$ python -q
>>> import numpy as np
>>> np.set_printoptions(precision=2, suppress=True, linewidth=200, legacy="1.25")
>>> M = np.array([[0, -1, -1, 2, 2],
...     [1, 2, 0, 1, -2],
...     [-2, -2, 0, 1, 2],
...     [1, 2, 0, 0, -1],
...     [2, 2, 1, 1, -1],
...     [1, 1, 2, 2, -2],
...     [-1, -2, 2, 2, 0],
...     [2, 0, 0, 2, 1],
...     [1, 1, -2, 0, -2],
...     [1, 2, 0, 1, -2]])
>>> # row 9 repeats row 1
>>> P = M @ np.linalg.solve(M.T @ M, M.T)
>>> np.round(np.linalg.eigvalsh(P), 2) + 0
array([0., 0., 0., 0., 0., 1., 1., 1., 1., 1.])
>>> np.diag(P)
array([0.6 , 0.32, 0.54, 0.26, 0.37, 0.45, 0.65, 0.69, 0.82, 0.32])
>>> Xc = M - M.mean(axis=0)
>>> evecs = np.linalg.svd(Xc)[2][:4]
>>> out = Xc - Xc @ evecs.T @ evecs
>>> np.round(np.cov(Xc @ evecs.T, rowvar=False), 2) + 0
array([[5.95, 0.  , 0.  , 0.  ],
       [0.  , 1.8 , 0.  , 0.  ],
       [0.  , 0.  , 1.02, 0.  ],
       [0.  , 0.  , 0.  , 0.31]])
>>> np.diag(evecs.T @ evecs)
array([0.76, 0.74, 0.96, 0.54, 1.  ])
>>> out.std(axis=0)
array([0.15, 0.16, 0.06, 0.21, 0.02])
>>> (Xc @ evecs.T).std(axis=0)
array([2.31, 1.27, 0.96, 0.53])
>>> np.linalg.norm(out, axis=1).round(6).argmax()
0
>>> w1 = np.array([[3, 6, 2, 1, 5, 9],
...     [6, 1, 0, 2, 0, 1],
...     [1, 5, 0, 6, 8, 1],
...     [9, 7, 1, 8, 7, 8],
...     [5, 0, 4, 7, 0, 8]])
>>> c = np.array([0, 2, 1, 2, 2, 0])
>>> act = np.maximum(M @ w1 + c, 0)
>>> (act > 0).mean(axis=0)
array([0.9, 0.8, 0.5, 0.8, 0.8, 0.9])
>>> act
array([[21, 10, 11, 24,  8, 30],
       [14, 17,  0,  1, 14,  3],
       [ 1,  0,  6, 18,  0,  4],
       [10, 10,  0,  0,  7,  3],
       [23, 28,  2, 15, 27, 21],
       [19, 33,  0, 19, 37, 12],
       [ 5, 18,  1, 25, 27,  7],
       [29, 28, 11, 27, 26, 42],
       [ 0,  0,  0,  0,  0,  0],
       [14, 17,  0,  1, 14,  3]])
>>> (act > 0).astype(int)
array([[1, 1, 1, 1, 1, 1],
       [1, 1, 0, 1, 1, 1],
       [1, 0, 1, 1, 0, 1],
       [1, 1, 0, 0, 1, 1],
       [1, 1, 1, 1, 1, 1],
       [1, 1, 0, 1, 1, 1],
       [1, 1, 1, 1, 1, 1],
       [1, 1, 1, 1, 1, 1],
       [0, 0, 0, 0, 0, 0],
       [1, 1, 0, 1, 1, 1]])
>>> W2 = np.array([[-5, 2], [0, 5], [-2, 4], [1, 2], [5, 3], [-4, -4]])
>>> act @ W2
array([[-183,   88],
       [ -11,  145],
       [ -15,   46],
       [ -27,   79],
       [ -53,  221],
       [  61,  304],
       [ 105,  207],
       [-178,  206],
       [   0,    0],
       [ -11,  145]])
>>> feats = np.load("sample10.npy")
>>> feats
array([[-0.34, -0.08,  0.28, -0.28],
       [-0.3 , -0.24,  0.47,  0.19],
       [-0.19,  0.45, -0.45, -0.11],
       [ 0.37, -0.3 , -0.27,  0.03],
       [-0.19,  0.62, -0.08, -0.1 ],
       [-0.56, -0.48, -0.55, -0.21],
       [ 0.  ,  0.04,  0.32, -0.77],
       [-0.52,  0.12,  0.14,  0.41],
       [ 0.04,  0.13,  0.06,  0.21]])
>>> # columns are unit length and at right angles
>>> x = np.array([8, -9, -7, 5])
>>> feats @ np.ones(4)
array([-0.42,  0.12, -0.3 , -0.17,  0.25, -1.8 , -0.41,  0.15,  0.44])
>>> feats @ x
array([-5.35, -2.54, -2.92,  7.75, -7.03,  2.62, -6.48, -4.15, -0.22])
>>> np.sign((feats @ x).round(6))
array([-1., -1., -1.,  1., -1.,  1., -1., -1., -1.])
>>> (feats * x).sum(axis=1)
array([-5.35, -2.54, -2.92,  7.75, -7.03,  2.62, -6.48, -4.15, -0.22])
>>> np.linalg.norm(feats @ x) <= np.linalg.norm(feats, 2) * np.linalg.norm(x) + 1e-9
True
>>> (feats @ x).argmax()
3
>>> feats @ (2 * x)
array([-10.69,  -5.07,  -5.85,  15.49, -14.05,   5.23, -12.96,  -8.29,  -0.45])
>>> np.einsum("ij,j->i", feats, x)
array([-5.35, -2.54, -2.92,  7.75, -7.03,  2.62, -6.48, -4.15, -0.22])
>>> out = np.c_[feats[:, :1] @ np.array([[3]]), np.array([0, 4, 5, 1, 2, 3, 0, 3, 4])]
>>> out
array([[-1.01,  0.  ],
       [-0.9 ,  4.  ],
       [-0.56,  5.  ],
       [ 1.12,  1.  ],
       [-0.56,  2.  ],
       [-1.68,  3.  ],
       [ 0.  ,  0.  ],
       [-1.57,  3.  ],
       [ 0.11,  4.  ]])
>>> np.linalg.matrix_rank(out)
2
>>> np.linalg.matrix_rank(np.c_[feats, out])
5
>>> np.linalg.norm(np.linalg.qr(feats)[0].T @ out, axis=0) ** 2 / ((out ** 2).sum(axis=0) + 1e-12)
array([1.  , 0.44])
>>> x = np.array([1, 4, 3, 5])
>>> y = feats @ x
>>> np.round(np.linalg.pinv(feats) @ feats, 2) + 0
array([[1., 0., 0., 0.],
       [0., 1., 0., 0.],
       [0., 0., 1., 0.],
       [0., 0., 0., 1.]])
>>> rng = np.random.default_rng(377)
>>> y = y + 0.05 * rng.normal(size=9)
>>> y
array([-1.19,  1.05, -0.23, -1.45,  1.51, -5.23, -2.77,  2.37,  1.87])
>>> c, *_ = np.linalg.lstsq(feats, y)
>>> np.round(np.linalg.norm(y - feats @ c), 2)
0.12
>>> np.round(feats.T @ feats, 2) + 0
array([[1., 0., 0., 0.],
       [0., 1., 0., 0.],
       [0., 0., 1., 0.],
       [0., 0., 0., 1.]])
>>> np.linalg.svd(feats, compute_uv=False)
array([1., 1., 1., 1.])
>>> np.round(feats @ feats.T, 2) + 0
array([[ 0.27,  0.19, -0.07, -0.19,  0.02,  0.13,  0.3 ,  0.09, -0.07],
       [ 0.19,  0.4 , -0.28, -0.16, -0.15, -0.01, -0.01,  0.27,  0.02],
       [-0.07, -0.28,  0.45, -0.09,  0.36,  0.16, -0.04,  0.04,  0.  ],
       [-0.19, -0.16, -0.09,  0.3 , -0.24,  0.08, -0.12, -0.26, -0.03],
       [ 0.02, -0.15,  0.36, -0.24,  0.43, -0.13,  0.08,  0.12,  0.05],
       [ 0.13, -0.01,  0.16,  0.08, -0.13,  0.89, -0.03,  0.07, -0.16],
       [ 0.3 , -0.01, -0.04, -0.12,  0.08, -0.03,  0.7 , -0.27, -0.14],
       [ 0.09,  0.27,  0.04, -0.26,  0.12,  0.07, -0.27,  0.48,  0.09],
       [-0.07,  0.02,  0.  , -0.03,  0.05, -0.16, -0.14,  0.09,  0.07]])
>>> A = np.load("test2.npy")
>>> A
array([[ 0.03,  0.29, -4.85, -0.26,  3.34, -2.27],
       [-0.51, -1.18,  1.2 , -0.58, -0.53, -0.16],
       [ 1.14,  2.47,  0.95,  1.52, -1.33,  2.09],
       [-0.81, -1.83,  0.95, -0.98, -0.18, -0.71],
       [ 0.21,  0.41,  1.15,  0.34, -0.92,  0.85],
       [ 0.48,  1.1 , -0.9 ,  0.56,  0.34,  0.26],
       [-0.42, -1.03,  2.25, -0.4 , -1.31,  0.47]])
>>> # looks like rank 2
>>> Uu, s, Vt = np.linalg.svd(A)
>>> s.round(2) + 0
array([7.52, 4.97, 0.  , 0.  , 0.  , 0.  ])
>>> np.argmax(s[:-1] / (s[1:] + 1e-6)) + 1
2
>>> out = Uu[:, :2] @ np.diag(s[:2]) @ Vt[:2]
>>> np.round(np.linalg.norm(A - out) / np.linalg.norm(A), 2)
0.0
>>> np.linalg.matrix_rank(A, rtol=0.05)
2
>>> np.argsort(-np.linalg.norm(A, axis=0).round(6), kind="stable")[:3]
array([2, 4, 1])
>>> np.linalg.matrix_rank(A, rtol=0.1)
2
>>> np.linalg.cond(A) > 100
True
>>> [round(float(x), 2) for x in np.linalg.svd(A, compute_uv=False)[:3]]
[7.52, 4.97, 0.0]
>>> mat = np.load("x.npy")
>>> mat
array([[ 2,  4, -1,  1,  3, -7,  1,  7, -4, -9,  1],
       [ 1,  2,  4, -1,  1,  3, -7,  1,  7, -4, -9],
       [-9,  1,  2,  4, -1,  1,  3, -7,  1,  7, -4],
       [-4, -9,  1,  2,  4, -1,  1,  3, -7,  1,  7],
       [ 7, -4, -9,  1,  2,  4, -1,  1,  3, -7,  1],
       [ 1,  7, -4, -9,  1,  2,  4, -1,  1,  3, -7],
       [-7,  1,  7, -4, -9,  1,  2,  4, -1,  1,  3],
       [ 3, -7,  1,  7, -4, -9,  1,  2,  4, -1,  1],
       [ 1,  3, -7,  1,  7, -4, -9,  1,  2,  4, -1],
       [-1,  1,  3, -7,  1,  7, -4, -9,  1,  2,  4],
       [ 4, -1,  1,  3, -7,  1,  7, -4, -9,  1,  2]])
>>> x = np.array([-3, -1, -1, 3, 3, 1, -2, 3, -2, -3, -3])
>>> y = mat @ x
>>> y
array([ 47,  36,  -4,  34,  22, -29, -27,  -7,  29, -51, -40])
>>> np.linalg.solve(mat, y + mat[:, 3])
array([-3., -1., -1.,  4.,  3.,  1., -2.,  3., -2., -3., -3.])
>>> np.round(np.linalg.solve(mat, mat[:, 10]), 2) + 0
array([0., 0., 0., 0., 0., 0., 0., 0., 0., 0., 1.])
>>> np.linalg.solve(mat, y)
array([-3., -1., -1.,  3.,  3.,  1., -2.,  3., -2., -3., -3.])
>>> np.linalg.solve(mat, -3 * y)
array([ 9.,  3.,  3., -9., -9., -3.,  6., -9.,  6.,  9.,  9.])
>>> np.allclose(mat @ mat.T, mat.T @ mat)
True
>>> mat @ np.ones(11)
array([-2., -2., -2., -2., -2., -2., -2., -2., -2., -2., -2.])
>>> mat @ (-1.0) ** np.arange(11)
array([  6.,  -4., -14.,   6.,   8.,  -6.,  -8.,  14., -12.,  10.,  -2.])
>>> (mat @ mat)[0]
array([  50, -125,   30,  169,  -67, -114,   29,  129,   15, -121,    9])
>>> np.fft.fft(mat[0])
array([ -2.   +0.j  ,   1.69 -8.57j,   7.03-15.65j,  21.98+12.04j, -14.46 -3.2j ,  -4.24 +3.98j,  -4.24 -3.98j, -14.46 +3.2j ,  21.98-12.04j,   7.03+15.65j,   1.69 +8.57j])
>>> out = mat + rng.integers(-2, 3, (11, 10)) @ rng.integers(-2, 3, (10, 11))
>>> out
array([[ -3,   4,   0,   0,   9,  -2,   2,   2,   1, -12,  -2],
       [ -3,   2,  -3,   6,   4,   6,  -8,  -5,   6,  -1,  -6],
       [ -7,  -9, -11,   5,   3,   6,  10, -13,   3,   0,  -6],
       [ -6,  -6,  -4,   1,   5,  -2,  -9,   7, -10,   6,  16],
       [  4,  -3,  -4,  -7,  -1,   5,  -4,   4,   0,  -1,   3],
       [ -7,  13,   8, -15,  -1,   7,   0,  -6,  -2,  17,  -9],
       [-16,   4,  -9,   3,  -1,  10,  -8,   2,  -4,  -1,   4],
       [  1,  -1,  -4,  16,  -9,  -6,   2, -10,  -7,  15,   2],
       [ -4,   5,  -2,  -1,   2,   0, -10,  -4, -10,  20,   0],
       [ -7,   3,  -4, -10,   9,   6,  -9,  -7,   5,  -2,   8],
       [  2,   1,   6,  -5,  -5,  -4,   2,   8,  -4,  -6,   5]])
>>> np.round(np.linalg.svd(out - mat, compute_uv=False), 2) + 0
array([41.42, 35.79, 27.52, 18.19, 11.57,  7.74,  4.34,  3.51,  1.75,  1.13,  0.  ])
>>> x = np.array([5, 5, 1, -3, 3, 1, -2, -4, -2, 4, 1])
>>> np.linalg.norm(out @ x) <= np.linalg.norm(out, 2) * np.linalg.norm(x) + 1e-9
True
>>> np.einsum("ij,j->i", out, x)
array([-34,   6, -71,  -4,  15, 174, -55,  27, 148,  75, -30])
>>> (out * x).sum(axis=1)
array([-34,   6, -71,  -4,  15, 174, -55,  27, 148,  75, -30])
>>> out @ np.ones(11)
array([ -1.,  -2., -19.,  -2.,  -4.,   5., -16.,  -1.,  -4.,  -8.,   0.])
>>> out @ (2 * x)
array([ -68,   12, -142,   -8,   30,  348, -110,   54,  296,  150,  -60])
>>> x = np.array([6, 9, 1, 1, 6, 7, 1, 5, 5, 3, 4])
>>> np.einsum("ij,j->i", mat, x)
array([ 10,  39, -60, -73,  40,  61, -45, -92,  55,  32, -63])
>>> (mat @ x).argmax()
5
>>> mat @ (2 * x)
array([  20,   78, -120, -146,   80,  122,  -90, -184,  110,   64, -126])
>>> np.sign((mat @ x).round(6))
array([ 1,  1, -1, -1,  1,  1, -1, -1,  1,  1, -1])
>>> mat @ x
array([ 10,  39, -60, -73,  40,  61, -45, -92,  55,  32, -63])
>>> mat @ np.eye(11)[10]
array([ 1., -9., -4.,  7.,  1., -7.,  3.,  1., -1.,  4.,  2.])
>>> mat * x
array([[ 12,  36,  -1,   1,  18, -49,   1,  35, -20, -27,   4],
       [  6,  18,   4,  -1,   6,  21,  -7,   5,  35, -12, -36],
       [-54,   9,   2,   4,  -6,   7,   3, -35,   5,  21, -16],
       [-24, -81,   1,   2,  24,  -7,   1,  15, -35,   3,  28],
       [ 42, -36,  -9,   1,  12,  28,  -1,   5,  15, -21,   4],
       [  6,  63,  -4,  -9,   6,  14,   4,  -5,   5,   9, -28],
       [-42,   9,   7,  -4, -54,   7,   2,  20,  -5,   3,  12],
       [ 18, -63,   1,   7, -24, -63,   1,  10,  20,  -3,   4],
       [  6,  27,  -7,   1,  42, -28,  -9,   5,  10,  12,  -4],
       [ -6,   9,   3,  -7,   6,  49,  -4, -45,   5,   6,  16],
       [ 24,  -9,   1,   3, -42,   7,   7, -20, -45,   3,   8]])
>>> np.linalg.norm(mat @ x) <= np.linalg.norm(mat, 2) * np.linalg.norm(x) + 1e-9
True
